% ipython --no-banner

In [1]: import numpy as np

In [2]: np.set_printoptions(precision=3, suppress=True, linewidth=140)

In [3]: arr = np.load("dump.npy")

In [4]: print(arr)
[[102 -57  54  53  43  18 -36  -7]
 [-57 101 -16  -4 -13 -37  20 -38]
 [ 54 -16  84  52  34  10  -3 -29]
 [ 53  -4  52  88  35 -12 -27 -30]
 [ 43 -13  34  35 111  -6 -36 -29]
 [ 18 -37  10 -12  -6  64  52  18]
 [-36  20  -3 -27 -36  52  86  -1]
 [ -7 -38 -29 -30 -29  18  -1  63]]

In [5]: Q, V = np.linalg.qr(arr[:, :6])[0], np.linalg.qr(arr[:, 6:])[0]

In [6]: sigma = np.linalg.svd(Q.T @ V, compute_uv=False)

In [7]: print(np.degrees(np.arccos(sigma.clip(0, 1))))
[ 0.358 16.624]

In [8]: sigma
Out[8]: array([1.   , 0.958])

In [9]: (sigma > 0.9).sum()
Out[9]: np.int64(2)

In [10]: print(round(float(np.linalg.norm(Q @ Q.T - V @ V.T, 2)), 3))
1.0

In [11]: Lm = np.linalg.cholesky(arr)

In [12]: np.diag(Lm) ** 2
Out[12]: array([102.   ,  69.147,  52.505,  44.318,  88.927,  44.68 ,   2.457,  14.352])

In [13]: Y = np.linalg.inv(arr)

In [14]: round(np.linalg.cond(arr), 3)
Out[14]: np.float64(573.719)

In [15]: np.linalg.inv(Y)
Out[15]: 
array([[102., -57.,  54.,  53.,  43.,  18., -36.,  -7.],
       [-57., 101., -16.,  -4., -13., -37.,  20., -38.],
       [ 54., -16.,  84.,  52.,  34.,  10.,  -3., -29.],
       [ 53.,  -4.,  52.,  88.,  35., -12., -27., -30.],
       [ 43., -13.,  34.,  35., 111.,  -6., -36., -29.],
       [ 18., -37.,  10., -12.,  -6.,  64.,  52.,  18.],
       [-36.,  20.,  -3., -27., -36.,  52.,  86.,  -1.],
       [ -7., -38., -29., -30., -29.,  18.,  -1.,  63.]])

In [16]: round(float(np.linalg.slogdet(arr)[0]), 3)
Out[16]: 1.0

In [17]: ev, V = np.linalg.eigh(arr)

In [18]: np.linalg.eigvalsh(arr @ arr)
Out[18]: array([    0.222,   307.036,   627.137,   827.518,  5292.174, 14213.933, 27251.855, 72979.126])

In [19]: print(ev)
[  0.471  17.522  25.043  28.767  72.747 119.222 165.081 270.146]

In [20]: round(ev.sum(), 3), np.trace(arr)
Out[20]: (np.float64(699.0), np.int64(699))

In [21]: np.abs(V[:, -1])
Out[21]: array([0.533, 0.26 , 0.405, 0.429, 0.44 , 0.011, 0.29 , 0.15 ])
